% ipython --no-banner

In [1]: import numpy as np

In [2]: np.set_printoptions(precision=2, suppress=True, linewidth=200, legacy="1.25")

In [3]: def tidy(a):
   ...:     return np.round(a, 2) + 0
   ...: 

In [4]: A = np.array([[1, 1, -3, 2, -3, 3, 0, 0, -3],
   ...:     [3, 2, 2, -3, -3, 3, 2, 0, 3],
   ...:     [-1, -1, 1, -1, -1, 1, 2, 3, 1]])

In [5]: A[-1] = A[0] + 4 * A[1]

In [6]: A
Out[6]: 
array([[  1,   1,  -3,   2,  -3,   3,   0,   0,  -3],
       [  3,   2,   2,  -3,  -3,   3,   2,   0,   3],
       [ 13,   9,   5, -10, -15,  15,   8,   0,   9]])

In [7]: # looks like rank 2

In [8]: tidy(A @ np.linalg.pinv(A) @ A)
Out[8]: 
array([[  1.,   1.,  -3.,   2.,  -3.,   3.,   0.,   0.,  -3.],
       [  3.,   2.,   2.,  -3.,  -3.,   3.,   2.,   0.,   3.],
       [ 13.,   9.,   5., -10., -15.,  15.,   8.,   0.,   9.]])

In [9]: print(np.allclose(A[:-1].T @ np.linalg.lstsq(A[:-1].T, A[-1])[0], A[-1]))
True

In [10]: tidy(np.trace(np.linalg.pinv(A) @ A))
Out[10]: 2.0

In [11]: left, sigma, Vh = np.linalg.svd(A)

In [12]: tidy(sigma)
Out[12]: array([32.05,  6.47,  0.  ])

In [13]: np.argmax(sigma[:-1] / (sigma[1:] + 1e-6)) + 1
Out[13]: 2

In [14]: A2 = left[:, :2] @ np.diag(sigma[:2]) @ Vh[:2]

In [15]: tidy(np.linalg.norm(A - A2) / np.linalg.norm(A))
Out[15]: 0.0

In [16]: tidy(A2)
Out[16]: 
array([[  1.,   1.,  -3.,   2.,  -3.,   3.,   0.,   0.,  -3.],
       [  3.,   2.,   2.,  -3.,  -3.,   3.,   2.,   0.,   3.],
       [ 13.,   9.,   5., -10., -15.,  15.,   8.,   0.,   9.]])

In [17]: tidy(np.linalg.norm(A, 2) / np.linalg.norm(A))
Out[17]: 0.98

In [18]: np.linalg.matrix_rank(A, rtol=0.1)
Out[18]: 2

In [19]: [round(float(x), 2) for x in np.linalg.svd(A, compute_uv=False)[:3]]
Out[19]: [32.05, 6.47, 0.0]

In [20]: print(np.linalg.cond(A) > 100)
True

In [21]: rank = np.linalg.matrix_rank(A)

In [22]: rank
Out[22]: 2

In [23]: null = np.linalg.svd(A)[2][rank:].T

In [24]: null.shape
Out[24]: (9, 7)

In [25]: print(tidy(A @ null))
[[0. 0. 0. 0. 0. 0. 0.]
 [0. 0. 0. 0. 0. 0. 0.]
 [0. 0. 0. 0. 0. 0. 0.]]

In [26]: np.linalg.matrix_rank(A.T @ A), np.linalg.matrix_rank(A @ A.T)
Out[26]: (2, 2)

In [27]: np.allclose(A @ null, 0)
Out[27]: True

In [28]: [int(np.linalg.matrix_rank(A[:, :j + 1])) for j in range(9)]
Out[28]: [1, 2, 2, 2, 2, 2, 2, 2, 2]
